>>> import numpy as np
>>> np.set_printoptions(precision=1, suppress=True, linewidth=140, sign=" ")
>>> W0 = np.loadtxt("block19.csv", delimiter=",")
>>> print(W0)
[[ 14.8   1.4  17.6]
 [ 14.7   2.   18. ]
 [ 15.2   2.6  16.9]
 [ 16.    4.8  18.5]
 [ 13.3   1.4  17.1]
 [ 16.2   2.7  18.8]
 [ 16.    2.3  16.9]
 [ 15.    1.7  17.2]
 [ 15.    1.9  17.6]
 [ 15.2   2.8  20.4]
 [ 15.4   2.1  18.3]
 [ 14.7   3.4  17.5]
 [ 16.6   3.7  17.5]
 [ 15.4   2.3  19. ]
 [ 16.6   3.5  18.4]
 [ 14.5   4.   19.2]]
>>> x = np.array([3, 1, -1])
>>> y = W0 @ x
>>> print(y)
[ 28.2  28.1  31.3  34.3  24.2  32.5  33.4  29.5  29.3  28.   30.   30.   36.   29.5  34.9  28.3]
>>> print(np.round(np.linalg.pinv(W0) @ W0, 1) + 0)
[[ 1.  0.  0.]
 [ 0.  1.  0.]
 [ 0.  0.  1.]]
>>> rng = np.random.default_rng(848)
>>> y = y + 0.1 * rng.normal(size=16)
>>> print(y)
[ 28.2  28.2  31.4  34.3  24.1  32.4  33.3  29.6  29.2  28.1  30.1  30.   36.1  29.6  34.8  28.3]
>>> b, *_ = np.linalg.lstsq(W0, y)
>>> print([round(float(np.linalg.norm(np.linalg.solve(W0.T @ W0 + lam * np.eye(3), W0.T @ y))), 2) for lam in (0, 1, 10, 100)])
[3.3, 3.07, 2.06, 1.31]
>>> print(np.round(W0.T @ (y - W0 @ b), 1) + 0)
[ 0.  0.  0.]
>>> J = np.load("case12.npy")
>>> print(J)
[[ 14  18]
 [ 18  27]]
>>> # equal to its transpose
>>> t = np.radians(72)
>>> Rm = np.eye(2)
>>> Rm[1, 1] = Rm[0, 0] = np.cos(t)
>>> Rm[1, 0], Rm[0, 1] = -np.sin(t), np.sin(t)
>>> print(Rm)
[[ 0.3  1. ]
 [-1.   0.3]]
>>> M2 = J @ Rm.T
>>> print(M2)
[[21.4 -7.8]
 [31.2 -8.8]]
>>> print(np.allclose(J @ J.T, M2 @ M2.T))
True
>>> print(np.round(np.linalg.det(Rm), 1), np.round(np.trace(Rm), 1))
1.0 0.6
>>> print(np.abs(M2 - J).max(axis=0))
[ 13.2  35.8]
>>> print(J @ J)
[[  520   738]
 [  738  1053]]
>>> print(np.linalg.matrix_power(J, 2))
[[  520   738]
 [  738  1053]]
>>> assert J == J.T
Traceback (most recent call last):
  File "<python-input-29>", line 1, in <module>
    assert J == J.T
           ^^^^^^^^
ValueError: The truth value of an array with more than one element is ambiguous. Use a.any() or a.all()
>>> print(round(float(np.linalg.det(J)), 1))
54.0
>>> print((J - J.T) / 2)
[[ 0.  0.]
 [ 0.  0.]]
>>> x = np.array([1, 3])
>>> y = J @ x
>>> print(y)
[ 68  99]
>>> print(np.linalg.solve(J, y))
[ 1.  3.]
>>> print(np.linalg.solve(J, 5 * y))
[  5.  15.]
>>> print(np.linalg.solve(J, y + J[:, 1]))
[ 1.  4.]
>>> print(np.linalg.solve(J.T, J[1]))
[ 0.  1.]
>>> M2 = np.array([[2, 2], [2, 3]])
>>> Z = np.kron(M2, J)
>>> print(Z)
[[ 28  36  28  36]
 [ 36  54  36  54]
 [ 28  36  42  54]
 [ 36  54  54  81]]
>>> A = (rng.random((4, 4)) < 0.3) + np.eye(4)
>>> A /= A.sum(axis=1, keepdims=True)
>>> print(A)
[[ 0.7  0.3  0.   0. ]
 [ 0.3  0.7  0.   0. ]
 [ 0.   0.5  0.5  0. ]
 [ 0.   0.3  0.3  0.3]]
>>> # rows sum to 1
>>> Q, Rm = np.linalg.qr(A)
>>> print(np.round(Q @ Rm, 1) + 0)
[[ 0.7  0.3  0.   0. ]
 [ 0.3  0.7  0.   0. ]
 [ 0.   0.5  0.5  0. ]
 [ 0.   0.3  0.3  0.3]]
>>> x = np.array([-2, 0, -2, -2])
>>> print(np.linalg.norm(A @ x) <= np.linalg.norm(A, 2) * np.linalg.norm(x) + 1e-9)
True
>>> print(np.einsum("ij,j->i", A, x))
[-1.3 -0.7 -1.  -1.3]
>>> print(A @ np.eye(4)[2])
[ 0.   0.   0.5  0.3]
>>> print((A * x).sum(axis=1))
[-1.3 -0.7 -1.  -1.3]
>>> print(A @ np.ones(4))
[ 1.  1.  1.  1.]
>>> lab = rng.permutation(4)
>>> M2 = A[:, lab] * rng.choice([-1, 1], 4)
>>> print(M2)
[[-0.3  0.  -0.7  0. ]
 [-0.7  0.  -0.3  0. ]
 [-0.5  0.5 -0.   0. ]
 [-0.3  0.3 -0.   0.3]]
>>> left, _, Vh = np.linalg.svd(A.T @ M2)
>>> print(np.round(left @ Vh, 1) + 0)
[[ 0.  0. -1.  0.]
 [-1.  0.  0.  0.]
 [ 0.  1.  0.  0.]
 [ 0.  0.  0.  1.]]
>>> print(np.round(np.linalg.lstsq(A, M2)[0], 1) + 0)
[[ 0.  0. -1.  0.]
 [-1.  0.  0.  0.]
 [ 0.  1.  0.  0.]
 [ 0.  0.  0.  1.]]
>>> E = np.array([[2, 0, 0], [0, 0, 0], [0, 0, 0]])
>>> M2 = J[0, 0] * J[1:] - np.outer(J[1:, 0], J[0])
>>> print(M2)
[[  0  54]]
>>> print(J[:, 0] / J[0, 0])
[ 1.   1.3]
>>> x = np.array([9, -4, -1])
>>> print(np.linalg.norm(E @ x) <= np.linalg.norm(E, 2) * np.linalg.norm(x) + 1e-9)
True
>>> print(np.einsum("ij,j->i", E, x))
[ 18   0   0]
>>> print((E @ x).argmax())
0
>>> lab = rng.permutation(3)
>>> print(lab)
[ 2  0  1]
>>> M2 = E[lab][:, lab]
>>> print(np.allclose(M2, E))
False
>>> print(round(np.linalg.det(M2), 1), np.round(np.linalg.det(E[lab]), 1))
0.0 0.0
>>> print(M2)
[[ 0  0  0]
 [ 0  2  0]
 [ 0  0  0]]
>>> print(np.trace(M2))
2
>>> print(E @ E.T)
[[ 4  0  0]
 [ 0  0  0]
 [ 0  0  0]]
>>> print(E.T @ E)
[[ 4  0  0]
 [ 0  0  0]
 [ 0  0  0]]
>>> print(E[:, 2] @ E[:, 0])
0
>>> try:
...     np.linalg.inv(E)
... except np.linalg.LinAlgError as e:
...     print(repr(e))
... 
LinAlgError('Singular matrix')
>>> print(E @ np.linalg.pinv(E) @ E)
[[ 2.  0.  0.]
 [ 0.  0.  0.]
 [ 0.  0.  0.]]
>>> print(np.allclose(E[:-1].T @ np.linalg.lstsq(E[:-1].T, E[-1])[0], E[-1]))
True
>>> M2 = np.array([[5, -4, 1], [8, -1, -2], [-7, 3, 2]])
>>> arr = np.triu(M2, 1)
>>> print(arr)
[[ 0 -4  1]
 [ 0  0 -2]
 [ 0  0  0]]
>>> blk = np.stack([arr, -2 * arr, arr[::-1]])
>>> print(np.linalg.det(blk))
[ 0.  0.  0.]
>>> print(np.einsum("bij,cij->bc", blk, blk))
[[ 21 -42   4]
 [-42  84  -8]
 [  4  -8  21]]
>>> print((blk @ arr.T).shape)
(3, 3, 3)
>>> print(np.linalg.svd(arr, compute_uv=False))
[ 4.2  1.9  0. ]
>>> print(np.abs(arr).max())
4
>>> print(np.diff(arr, axis=0))
[[ 0  4 -3]
 [ 0  0  2]]
>>> print(np.unravel_index(np.abs(arr).argmax(), arr.shape))
(np.int64(0), np.int64(1))
>>> print(arr.shape)
(3, 3)
>>> print(np.linalg.matrix_rank(arr))
2
>>> print(arr.sum(axis=0))
[ 0 -4 -1]
>>> hat = np.triu(np.array([[2, 2, -1], [2, 1, 0], [-3, -1, -2]]), 1) + np.eye(3)
>>> M2 = hat @ arr @ np.linalg.inv(hat)
>>> print(np.linalg.matrix_rank(M2))
2
>>> print(np.poly(M2))
[ 1.  0.  0.  0.]
>>> print(hat @ arr - arr @ hat)
[[ 0.  0. -4.]
 [ 0.  0.  0.]
 [ 0.  0.  0.]]
>>> print(np.trace(M2), np.trace(arr))
0.0 0
>>> print(round(np.linalg.det(M2), 1))
0.0
>>> print(np.linalg.cond(arr) > 100)
True
>>> print(np.argsort(-np.linalg.norm(arr, axis=0).round(6), kind="stable")[:3])
[ 1  2  0]
>>> cov = arr.T @ arr
>>> print(np.trace(cov), (arr ** 2).sum())
21 21
>>> print(np.allclose(cov, cov.T))
True
>>> M = np.load("data.npy")
>>> print(M)
[[-1.   1.4  1.5 22. ]
 [ 0.3 -0.6  0.8  0. ]
 [ 0.6  1.9  0.6 -4. ]]
>>> # row 0 is much longer than the rest
>>> cov = W0.T @ W0
>>> print(np.round(np.trace(cov), 1), np.round((W0 ** 2).sum(), 1))
9108.6 9108.6
>>> print(np.linalg.eigvalsh(cov)[::-1])
[ 9085.5    13.4     9.6]
>>> print(cov)
[[ 3750.3   657.4  4418.4]
 [  657.4   127.8   774.3]
 [ 4418.4   774.3  5230.4]]
>>> K = np.loadtxt("layer16.csv", delimiter=",")
>>> print(K)
[[-0.1  0.   0. ]
 [-0.9 -0.5 -0.1]
 [ 0.1 -0.1 -0.4]
 [-3.4 -5.7 -0.3]
 [ 2.6  5.8 -0.1]
 [-1.  -3.2  0.2]
 [-3.7 -7.2 -0.1]
 [-3.2 -6.3 -0.5]
 [ 1.2  2.6  0.2]
 [-3.3 -7.4 -0.3]
 [-2.3 -4.2 -0.3]
 [ 0.  -0.4  0.4]
 [-1.  -1.6 -0.1]
 [ 0.5  2.   0. ]
 [-2.2 -3.8  0. ]
 [-1.8 -4.  -0.1]
 [ 1.4  2.4  0.5]
 [-0.6 -2.1 -0.3]
 [ 0.2 -0.2  0. ]
 [ 0.4 -0.4 -0.4]
 [ 5.9 11.8 -0.1]
 [ 0.   0.8  0.2]
 [ 1.1  1.4 -0.4]
 [-1.8 -3.  -0.2]
 [ 1.6  3.1  0. ]
 [ 0.4  1.1  0.2]
 [ 1.2  2.5  0.3]]
>>> x = np.array([6, 7, -9])
>>> y = K @ x
>>> b, lr = np.zeros(3), 1 / np.linalg.norm(K, 2) ** 2
>>> for i in range(15):
...     b -= lr * K.T @ (K @ b - y)
...     if i % 5 == 0: print(i, round(np.linalg.norm(K @ b - y), 1))
... 
0 12.3
5 12.1
10 11.9
>>> print(np.round(np.linalg.cond(K), 1))
19.1
